In [1]: import numpy as np

In [2]: np.set_printoptions(precision=2, suppress=True, linewidth=120, floatmode="fixed")

In [3]: arr = np.load("case2.npy")

In [4]: arr
Out[4]: 
array([[ -6.69,   1.71,   1.59,   5.90,   4.75,  -2.88],
       [ 10.84,  -0.98,  -3.56,  -0.91,   5.75,  -0.82],
       [ -2.81,  10.39,  -2.63,   4.35,  -0.58,  -4.80],
       [ -1.18,  -4.14,  -1.42,  -1.67,   9.30,  -1.92],
       [ -3.85,  -1.87,   6.39,  -8.27,  -3.37,  -3.84],
       [  1.56,   1.69,  -8.48,  -2.01,  -2.64,  -5.36],
       [ -2.67,   3.53,   3.81,  -4.56,   8.02,  -0.28],
       [ -2.77,   0.85,   1.63,  -2.66,  -0.03,  10.24],
       [  2.43,   7.93,  -3.27, -10.45,   3.78,   0.02],
       [  4.37,   3.53,   7.65,   1.94,   0.12,  -1.01],
       [  2.47,   0.81,  -5.65,   8.59,  -2.84,   4.36]])

In [5]: A2 = np.c_[arr[:, :4] @ np.array([[2, 6, 0, 6], [9, 6, 6, 7], [3, 5, 1, 7], [9, 2, 6, 5]]), np.array([4, 3, 1, 2, 5, 1, 4, 0, 3, -4, -1])]

In [6]: A2
Out[6]: 
array([[ 59.84, -10.14,  47.23,  12.43,   4.00],
       [ -5.92,  39.61, -14.85,  28.80,   3.00],
       [119.16,  41.04,  85.81,  59.23,   1.00],
       [-58.93, -42.39, -36.29, -54.39,   2.00],
       [-79.81, -18.91, -54.46, -32.82,   5.00],
       [-25.23, -26.95, -10.42, -48.26,   1.00],
       [ -3.18,  15.10,  -2.37,  12.57,   4.00],
       [-16.89,  -8.65,  -9.21, -12.50,   0.00],
       [-27.59,  24.93, -18.37,  -5.01,   3.00],
       [ 80.91,  89.52,  40.47, 114.17,  -4.00],
       [ 72.57,   8.63,  50.73,  23.91,  -1.00]])

In [7]: np.linalg.matrix_rank(A2)
Out[7]: np.int64(5)

In [8]: P = A2 @ np.linalg.solve(A2.T @ A2, A2.T)

In [9]: np.round(np.trace(P), 2)
Out[9]: np.float64(5.0)

In [10]: np.diag(P)
Out[10]: array([0.59, 0.87, 0.59, 0.16, 0.47, 0.34, 0.27, 0.08, 0.64, 0.68, 0.32])

In [11]: np.allclose(P @ P, P)
Out[11]: True

In [12]: blk = np.stack([arr, -1 * arr, arr[::-1]])

In [13]: np.linalg.norm(blk, axis=(1, 2))
Out[13]: array([38.87, 38.87, 38.87])

In [14]: np.linalg.matrix_rank(blk.reshape(3, -1))
Out[14]: np.int64(2)

In [15]: rng = np.random.default_rng(571)

In [16]: idx = rng.permutation(6)

In [17]: A2 = arr[:, idx] * rng.choice([-1, 1], 6)

In [18]: print(A2)
[[  6.69  -5.90  -2.88   4.75  -1.71  -1.59]
 [-10.84   0.91  -0.82   5.75   0.98   3.56]
 [  2.81  -4.35  -4.80  -0.58 -10.39   2.63]
 [  1.18   1.67  -1.92   9.30   4.14   1.42]
 [  3.85   8.27  -3.84  -3.37   1.87  -6.39]
 [ -1.56   2.01  -5.36  -2.64  -1.69   8.48]
 [  2.67   4.56  -0.28   8.02  -3.53  -3.81]
 [  2.77   2.66  10.24  -0.03  -0.85  -1.63]
 [ -2.43  10.45   0.02   3.78  -7.93   3.27]
 [ -4.37  -1.94  -1.01   0.12  -3.53  -7.65]
 [ -2.47  -8.59   4.36  -2.84  -0.81   5.65]]

In [19]: Uu, _, Vt = np.linalg.svd(arr.T @ A2)

In [20]: print(np.round(Uu @ Vt, 2) + 0)
[[-1.00  0.00  0.00  0.00  0.00  0.00]
 [ 0.00  0.00  0.00  0.00 -1.00  0.00]
 [ 0.00  0.00  0.00  0.00  0.00 -1.00]
 [ 0.00 -1.00  0.00  0.00  0.00  0.00]
 [ 0.00  0.00  0.00  1.00  0.00  0.00]
 [ 0.00  0.00  1.00  0.00  0.00  0.00]]

In [21]: print(idx)
[0 3 5 4 1 2]
